$ python3 -q
>>> import numpy as np
>>> np.set_printoptions(precision=2, suppress=True, linewidth=100, sign=" ")
>>> A = np.load("mat.npy")
>>> A
array([[ 0,  0,  0,  0,  0,  0,  0,  0,  0,  0],
       [ 0,  0,  0,  0,  0,  0,  1,  0,  0,  1],
       [ 0,  0,  0,  0,  1,  1,  0,  0,  0,  0],
       [ 0,  0,  0,  0,  0,  0,  1,  0,  0,  0],
       [ 0,  0,  1,  0,  0,  0,  0,  0,  0,  0],
       [ 0,  0,  1,  0,  0,  0,  0,  0,  0,  0],
       [ 0,  1,  0,  1,  0,  0,  0,  0,  0,  0],
       [ 0,  0,  0,  0,  0,  0,  0,  0,  0,  0],
       [ 0,  0,  0,  0,  0,  0,  0,  0,  0,  0],
       [ 0,  1,  0,  0,  0,  0,  0,  0,  0,  0]])
>>> gram = A.T @ A
>>> (A @ A.T).shape
(10, 10)
>>> np.trace(gram), (A ** 2).sum()
(np.int64(10), np.int64(10))
>>> gram
array([[ 0,  0,  0,  0,  0,  0,  0,  0,  0,  0],
       [ 0,  2,  0,  1,  0,  0,  0,  0,  0,  0],
       [ 0,  0,  2,  0,  0,  0,  0,  0,  0,  0],
       [ 0,  1,  0,  1,  0,  0,  0,  0,  0,  0],
       [ 0,  0,  0,  0,  1,  1,  0,  0,  0,  0],
       [ 0,  0,  0,  0,  1,  1,  0,  0,  0,  0],
       [ 0,  0,  0,  0,  0,  0,  2,  0,  0,  1],
       [ 0,  0,  0,  0,  0,  0,  0,  0,  0,  0],
       [ 0,  0,  0,  0,  0,  0,  0,  0,  0,  0],
       [ 0,  0,  0,  0,  0,  0,  1,  0,  0,  1]])
>>> np.allclose(gram, gram.T)
True
>>> np.linalg.matrix_rank(gram)
np.int64(6)
>>> np.round(np.linalg.svd(A, compute_uv=False) ** 2, 2) + 0
array([ 2.62,  2.62,  2.  ,  2.  ,  0.38,  0.38,  0.  ,  0.  ,  0.  ,  0.  ])
>>> rng = np.random.default_rng(871053)
>>> lab = rng.permutation(10)
>>> lab
array([ 8,  6,  3,  0,  9,  5,  1,  2,  7,  4])
>>> M2 = A[lab][:, lab]
>>> np.diag(M2)
array([ 0,  0,  0,  0,  0,  0,  0,  0,  0,  0])
>>> np.trace(M2)
np.int64(0)
>>> np.sort(np.abs(np.linalg.eigvals(M2)))
array([ 0.  ,  0.  ,  0.  ,  0.  ,  0.62,  0.62,  1.41,  1.41,  1.62,  1.62])
>>> X = np.array([[0, 4, 0, 4], [-3, 2, -3, 2], [0, 4, 0, 4], [-3, 2, -3, 2]])
>>> round(float(np.linalg.norm(X, 2) / np.linalg.norm(X)), 2)
0.88
>>> [round(float(x), 2) for x in np.linalg.svd(X, compute_uv=False)[:3]]
[9.52, 5.04, 0.0]
>>> vec = np.array([0, 9, 8, 6])
>>> X @ (2 * vec)
array([ 120,   12,  120,   12])
>>> X @ vec
array([ 60,   6,  60,   6])
>>> np.einsum("ij,j->i", X, vec)
array([ 60,   6,  60,   6])
>>> X * vec
array([[  0,  36,   0,  24],
       [  0,  18, -24,  12],
       [  0,  36,   0,  24],
       [  0,  18, -24,  12]])
>>> np.round(np.sort(np.linalg.eigvals(A).real), 2) + 0
array([-1.62, -1.41, -0.62,  0.  ,  0.  ,  0.  ,  0.  ,  0.62,  1.41,  1.62])
>>> (np.linalg.matrix_power((A != 0) + (A.T != 0) + np.eye(10), 10) > 0).astype(int)
array([[ 1,  0,  0,  0,  0,  0,  0,  0,  0,  0],
       [ 0,  1,  0,  1,  0,  0,  1,  0,  0,  1],
       [ 0,  0,  1,  0,  1,  1,  0,  0,  0,  0],
       [ 0,  1,  0,  1,  0,  0,  1,  0,  0,  1],
       [ 0,  0,  1,  0,  1,  1,  0,  0,  0,  0],
       [ 0,  0,  1,  0,  1,  1,  0,  0,  0,  0],
       [ 0,  1,  0,  1,  0,  0,  1,  0,  0,  1],
       [ 0,  0,  0,  0,  0,  0,  0,  1,  0,  0],
       [ 0,  0,  0,  0,  0,  0,  0,  0,  1,  0],
       [ 0,  1,  0,  1,  0,  0,  1,  0,  0,  1]])
>>> (A != 0).astype(int)
array([[ 0,  0,  0,  0,  0,  0,  0,  0,  0,  0],
       [ 0,  0,  0,  0,  0,  0,  1,  0,  0,  1],
       [ 0,  0,  0,  0,  1,  1,  0,  0,  0,  0],
       [ 0,  0,  0,  0,  0,  0,  1,  0,  0,  0],
       [ 0,  0,  1,  0,  0,  0,  0,  0,  0,  0],
       [ 0,  0,  1,  0,  0,  0,  0,  0,  0,  0],
       [ 0,  1,  0,  1,  0,  0,  0,  0,  0,  0],
       [ 0,  0,  0,  0,  0,  0,  0,  0,  0,  0],
       [ 0,  0,  0,  0,  0,  0,  0,  0,  0,  0],
       [ 0,  1,  0,  0,  0,  0,  0,  0,  0,  0]])
>>> vec = np.array([1, 1, 0, 3])
>>> h = np.maximum(X @ vec, 0)
>>> X.T @ h
array([-30, 148, -30, 148])
>>> X * (h > 1e-9)[:, None]
array([[ 0,  4,  0,  4],
       [-3,  2, -3,  2],
       [ 0,  4,  0,  4],
       [-3,  2, -3,  2]])
>>> mat = np.load("w.npy")
>>> mat
array([[ -6,   2,   5,  -8, -16,  -2,  -3,  -9,  -3,   7,   8,  -8],
       [ -8,  -6,  -2,  -3,  -6,   5,  -4,   2,   5,  -2,  -2,  -3],
       [ -3,   3,   0,  -2,  -4,   3,  -1,  -5,  -7,  -3,  -6,   0],
       [ -7,   2,  -8,   2,   4,  -6,   6,   6,  -8,  -9,   6,  -7],
       [ -1,  -9,   6,  -1,  -2,   6,  -9,  -6,  -5,  -7,   6,  -6],
       [ -6,  -2,  -9,  -2,  -4,   2,   7,  -4,   5,  -5,  -8,  -4],
       [  3,   3,   0,   5,  10,  -7,   2,   0,   3,   2,  -2,   8],
       [  7,  -7,  -4,   5,  10,   4,  -5,   8,  -5,  -7,   1,  -1],
       [ -2,   8,   1,   3,   6,  -3,  -7,  -8,  -2,  -6,  -1,  -1],
       [  5,   3,  -1,  -9, -18,   9,  -2,  -5,  -5,  -4,   5,   7],
       [  6,   3,   0,  -6, -12,  -7,  -8,   3,   8,  -2,   4,   0],
       [  4,  -4,   0,  -1,  -2,   8,   7,   8,  -2,   1,  -6,   4],
       [ -1,  -5,   6,   4,   8,  -6,  -7,   8,  -3,   3,   6,   6],
       [ -1,   3,   1,  -2,  -4,  -7,   2,   5,  -2,   9,   8,   9]])
>>> M2 = mat / np.sqrt((mat ** 2).mean(axis=1, keepdims=True))
>>> np.linalg.matrix_rank(mat - mat.mean(axis=1, keepdims=True))
np.int64(11)
>>> rk = np.linalg.matrix_rank(mat)
>>> rk
np.int64(11)
>>> null = np.linalg.svd(mat)[2][rk:].T
>>> np.round(null @ null.T, 2) + 0
array([[ 0. ,  0. ,  0. ,  0. ,  0. ,  0. ,  0. ,  0. ,  0. ,  0. ,  0. ,  0. ],
       [ 0. ,  0. ,  0. ,  0. ,  0. ,  0. ,  0. ,  0. ,  0. ,  0. ,  0. ,  0. ],
       [ 0. ,  0. ,  0. ,  0. ,  0. ,  0. ,  0. ,  0. ,  0. ,  0. ,  0. ,  0. ],
       [ 0. ,  0. ,  0. ,  0.8, -0.4,  0. ,  0. ,  0. ,  0. ,  0. ,  0. ,  0. ],
       [ 0. ,  0. ,  0. , -0.4,  0.2,  0. ,  0. ,  0. ,  0. ,  0. ,  0. ,  0. ],
       [ 0. ,  0. ,  0. ,  0. ,  0. ,  0. ,  0. ,  0. ,  0. ,  0. ,  0. ,  0. ],
       [ 0. ,  0. ,  0. ,  0. ,  0. ,  0. ,  0. ,  0. ,  0. ,  0. ,  0. ,  0. ],
       [ 0. ,  0. ,  0. ,  0. ,  0. ,  0. ,  0. ,  0. ,  0. ,  0. ,  0. ,  0. ],
       [ 0. ,  0. ,  0. ,  0. ,  0. ,  0. ,  0. ,  0. ,  0. ,  0. ,  0. ,  0. ],
       [ 0. ,  0. ,  0. ,  0. ,  0. ,  0. ,  0. ,  0. ,  0. ,  0. ,  0. ,  0. ],
       [ 0. ,  0. ,  0. ,  0. ,  0. ,  0. ,  0. ,  0. ,  0. ,  0. ,  0. ,  0. ],
       [ 0. ,  0. ,  0. ,  0. ,  0. ,  0. ,  0. ,  0. ,  0. ,  0. ,  0. ,  0. ]])
>>> np.linalg.matrix_rank(mat.T @ mat), np.linalg.matrix_rank(mat @ mat.T)
(np.int64(11), np.int64(11))
>>> np.round(null[:, 0] / null[np.abs(null[:, 0]).round(6).argmax(), 0], 2) + 0
array([ 0. ,  0. ,  0. ,  1. , -0.5,  0. ,  0. ,  0. ,  0. ,  0. ,  0. ,  0. ])
>>> np.allclose(mat @ null, 0)
True
>>> null.shape
(12, 1)
>>> [int(np.linalg.matrix_rank(mat[:i])) for i in range(1, len(mat) + 1)]
[1, 2, 3, 4, 5, 6, 7, 8, 9, 10, 11, 11, 11, 11]
>>> Uu, sv, Vh = np.linalg.svd(mat)
>>> sv.round(2) + 0
array([ 40.92,  30.32,  27.17,  25.3 ,  21.28,  19.31,  18.28,  10.94,   8.2 ,   5.24,   4.59,
         0.  ])
>>> np.argmax(sv[:-1] / (sv[1:] + 1e-6)) + 1
np.int64(11)
>>> M2 = Uu[:, :11] @ np.diag(sv[:11]) @ Vh[:11]
>>> round(float(np.linalg.norm(mat - M2, 2)), 2), round(sv[11], 2)
(0.0, np.float64(0.0))
>>> lab = rng.permutation(4)
>>> lab
array([ 0,  3,  2,  1])
>>> M2 = X[lab][:, lab]
>>> np.diag(M2)
array([ 0,  2,  0,  2])
>>> m1 = np.loadtxt("test0.csv", delimiter=",")
>>> m1
array([[ 2.,  0.,  0.,  0.,  0.,  0.,  0.,  0.,  0.,  0.,  0.,  0.,  0.,  0.,  0.],
       [ 0.,  2.,  0.,  0.,  0.,  0.,  0.,  0.,  0.,  0.,  0.,  0.,  0.,  0.,  0.],
       [ 0.,  0.,  1.,  0.,  0.,  0.,  0.,  0.,  0.,  0.,  0.,  0.,  0.,  0.,  0.],
       [ 0.,  0.,  0., -3.,  0.,  0.,  0.,  0.,  0.,  0.,  0.,  0.,  0.,  0.,  0.],
       [ 0.,  0.,  0.,  0.,  2.,  0.,  0.,  0.,  0.,  0.,  0.,  0.,  0.,  0.,  0.],
       [ 0.,  0.,  0.,  0.,  0., -2.,  0.,  0.,  0.,  0.,  0.,  0.,  0.,  0.,  0.],
       [ 0.,  0.,  0.,  0.,  0.,  0.,  1.,  0.,  0.,  0.,  0.,  0.,  0.,  0.,  0.],
       [ 0.,  0.,  0.,  0.,  0.,  0.,  0.,  1.,  0.,  0.,  0.,  0.,  0.,  0.,  0.],
       [ 0.,  0.,  0.,  0.,  0.,  0.,  0.,  0., -1.,  0.,  0.,  0.,  0.,  0.,  0.],
       [ 0.,  0.,  0.,  0.,  0.,  0.,  0.,  0.,  0.,  0.,  0.,  0.,  0.,  0.,  0.],
       [ 0.,  0.,  0.,  0.,  0.,  0.,  0.,  0.,  0.,  0.,  0.,  0.,  0.,  0.,  0.],
       [ 0.,  0.,  0.,  0.,  0.,  0.,  0.,  0.,  0.,  0.,  0., -2.,  0.,  0.,  0.],
       [ 0.,  0.,  0.,  0.,  0.,  0.,  0.,  0.,  0.,  0.,  0.,  0., -3.,  0.,  0.],
       [ 0.,  0.,  0.,  0.,  0.,  0.,  0.,  0.,  0.,  0.,  0.,  0.,  0., -2.,  0.],
       [ 0.,  0.,  0.,  0.,  0.,  0.,  0.,  0.,  0.,  0.,  0.,  0.,  0.,  0., -3.]])
>>> rk = np.linalg.matrix_rank(m1)
>>> rk
np.int64(13)
>>> null = np.linalg.svd(m1)[2][rk:].T
>>> [int(np.linalg.matrix_rank(m1[:i])) for i in range(1, len(m1) + 1)]
[1, 2, 3, 4, 5, 6, 7, 8, 9, 9, 9, 10, 11, 12, 13]
>>> np.allclose(m1 @ null, 0)
True
>>> W1 = np.array([[-3, -4, 0, -4],
...     [2, 4, -3, 0],
...     [-4, 1, -1, -3],
...     [-3, 3, -4, -5],
...     [-3, -1, 3, -5],
...     [0, -1, 4, 3],
...     [2, -2, 1, 0],
...     [-1, 3, -4, 5],
...     [4, 5, 1, 5],
...     [2, -3, 2, -2],
...     [3, -1, 0, -4],
...     [5, -3, 5, -2],
...     [4, -4, -3, -4],
...     [5, -3, 5, 2],
...     [-5, -3, 1, -3]])
>>> c = np.array([-3, -1, 5, 3])
>>> H = np.maximum(m1 @ W1 + c, 0)
>>> np.linalg.matrix_rank(H)
np.int64(4)
>>> (H > 0).mean(axis=0)
array([ 0.2 ,  0.47,  0.73,  0.6 ])
>>> basis = np.array([[-2, 1, 1], [-1, -2, -3], [0, -3, -2], [-2, 2, -3]])
>>> H @ basis
array([[   0.,  -15.,  -10.],
       [ -15.,   -7.,  -29.],
       [   0.,  -12.,   -8.],
       [ -48.,   -9.,  -82.],
       [   0.,  -33.,  -22.],
       [  -1.,   -2.,   -3.],
       [  -6.,  -12.,  -21.],
       [ -18.,    9.,  -32.],
       [   0.,  -12.,   -8.],
       [  -6.,   -9.,  -19.],
       [  -6.,   -9.,  -19.],
       [ -19.,    4.,  -36.],
       [ -41.,  -34., -106.],
       [  -5.,  -10.,  -15.],
       [ -56.,   14.,  -52.]])
>>> (H @ basis).round(6).argmax(axis=1)
array([ 0,  1,  0,  1,  0,  0,  0,  1,  0,  0,  0,  1,  1,  0,  1])
>>> ev, evecs = np.linalg.eigh(m1)
>>> (ev > 1e-8).sum(), (ev < -1e-8).sum()
(np.int64(6), np.int64(7))
>>> ev.sum(), np.trace(m1)
(np.float64(-7.0), np.float64(-7.0))
>>> np.linalg.svd(m1, compute_uv=False)
array([ 3.,  3.,  3.,  2.,  2.,  2.,  2.,  2.,  2.,  1.,  1.,  1.,  1.,  0.,  0.])
>>> F = np.loadtxt("data.csv", delimiter=",")
>>> F
array([[-13.16,  -0.67,  -0.67,   6.13,   4.69,  -4.24],
       [ -8.97, -16.95, -17.39,   0.28, -16.61,  -5.95],
       [ -3.27, -13.64,  -6.93,   3.23, -13.98,  -6.23],
       [  3.22, -11.33,  -0.66,  -3.74, -10.14,  12.34],
       [ -8.4 , -15.67,  -5.2 ,  -4.77,  -5.42,  -2.69],
       [ -1.9 ,   4.65,   2.52,  -6.86,  -7.09,  14.27],
       [  4.11,  18.67,  -8.21,  -5.67, -13.46,   0.96],
       [  5.09,  -4.43, -16.38, -10.47,  -4.09,  14.52],
       [  2.79,   1.  ,  -1.36,  -3.78,   2.49,  -3.34],
       [ -4.78, -10.58,  -5.9 ,   3.81,  -5.76,   5.29],
       [ -2.87,  -5.41,   0.61,   0.55, -13.48,   6.74],
       [  4.53,   6.37,   1.22,   4.09,  12.68,  -3.14],
       [ -0.45,  10.8 ,   6.76,  -8.05,   1.34,   7.46],
       [-23.65,  -9.19,  -3.23,  -7.92, -20.48,   1.33],
       [ -9.73, -12.47,  -7.47,   5.89, -17.38,  -6.41],
       [ -4.76,   5.3 ,  -6.28,  -5.88,  14.9 ,  -2.85],
       [  1.13,   6.4 ,   3.45,   4.35,  -1.08,  18.07],
       [  0.5 ,  -5.57,  -5.43, -14.16,  -2.45,  -7.65],
       [ -3.64,  -0.29,  -9.48,   5.89,  -5.61,  -7.09],
       [-15.55,   5.13,  -3.62,  -3.02, -15.14,  -3.82],
       [  1.01,   6.66, -10.5 ,  -2.17,   8.04,  -3.55],
       [-10.59, -10.85,   1.55,   6.37,  -5.74,   2.01],
       [ -4.28,  -1.08,   0.71,   5.67,   0.36,   5.76],
       [-21.13,  13.47,   6.65, -17.58,   9.75, -20.19],
       [  3.03, -13.01,   6.  ,  -3.81,  -8.15,  18.85],
       [  7.07, -11.22,  -4.09,  -6.56,   1.04,  11.99],
       [  8.94,   3.06,   6.06,   2.09,  -8.03,  -2.7 ],
       [  0.9 , -10.47,   9.35,  -3.02,  14.71,   7.76],
       [ -4.01,  -7.21,  -0.82,   1.14,  -5.69,   1.61],
       [ 10.13, -14.83,  -7.99,  -9.94,  -4.07, -12.62],
       [ 13.14,   2.36,  -8.38,  18.47, -24.57,  13.33],
       [  1.41,   6.28,   4.35, -10.22, -13.91,   4.21],
       [  3.95,   0.97,   5.55,   1.37,  -6.4 ,   0.37],
       [ -5.93,  -6.9 ,   6.89,  -1.48,   2.3 ,  -9.69],
       [ -0.16,  -3.19,  -2.99, -13.52,  13.81,   3.87],
       [-10.69,  -0.42,   3.68,   3.34,  -4.24,   2.17],
       [  8.27,  -0.97,   1.25,  -3.96,   0.5 ,  -6.66],
       [  4.22,  -4.74,  -3.27,   3.28,   3.6 ,   5.85],
       [ 13.9 ,   6.48,   4.39,   5.66,  14.92,   3.56],
       [ -8.91,  -5.25,  -3.26,  -5.04,   2.3 ,  -7.82],
       [ -5.19,  13.98,  10.23,  -5.45,   7.15,  -0.4 ]])
>>> M2 = np.c_[F[:, :2] @ np.array([[0, 1], [1, 2]]), np.array([1, 1, 2, -2, -2, 1, -1, 0, 2, 1, -2, -1, -1, -2, -2, 2, -2, -1, -1, 1, -1, -1, 0, 1, 2, 2, 2, -1, -2, -2, -2, -1, -1, 0, 0, -1, 1, 0, 2, -2, -1])]
>>> M2
array([[ -0.67, -14.5 ,   1.  ],
       [-16.95, -42.87,   1.  ],
       [-13.64, -30.55,   2.  ],
       [-11.33, -19.44,  -2.  ],
       [-15.67, -39.74,  -2.  ],
       [  4.65,   7.4 ,   1.  ],
       [ 18.67,  41.45,  -1.  ],
       [ -4.43,  -3.77,   0.  ],
       [  1.  ,   4.79,   2.  ],
       [-10.58, -25.94,   1.  ],
       [ -5.41, -13.69,  -2.  ],
       [  6.37,  17.27,  -1.  ],
       [ 10.8 ,  21.15,  -1.  ],
       [ -9.19, -42.03,  -2.  ],
       [-12.47, -34.67,  -2.  ],
       [  5.3 ,   5.84,   2.  ],
       [  6.4 ,  13.93,  -2.  ],
       [ -5.57, -10.64,  -1.  ],
       [ -0.29,  -4.22,  -1.  ],
       [  5.13,  -5.29,   1.  ],
       [  6.66,  14.33,  -1.  ],
       [-10.85, -32.29,  -1.  ],
       [ -1.08,  -6.44,   0.  ],
       [ 13.47,   5.81,   1.  ],
       [-13.01, -22.99,   2.  ],
       [-11.22, -15.37,   2.  ],
       [  3.06,  15.06,   2.  ],
       [-10.47, -20.04,  -1.  ],
       [ -7.21, -18.43,  -2.  ],
       [-14.83, -19.53,  -2.  ],
       [  2.36,  17.86,  -2.  ],
       [  6.28,  13.97,  -1.  ],
       [  0.97,   5.89,  -1.  ],
       [ -6.9 , -19.73,   0.  ],
       [ -3.19,  -6.54,   0.  ],
       [ -0.42, -11.53,  -1.  ],
       [ -0.97,   6.33,   1.  ],
       [ -4.74,  -5.26,   0.  ],
       [  6.48,  26.86,   2.  ],
       [ -5.25, -19.41,  -2.  ],
       [ 13.98,  22.77,  -1.  ]])
>>> np.linalg.matrix_rank(np.c_[F, M2])
np.int64(7)
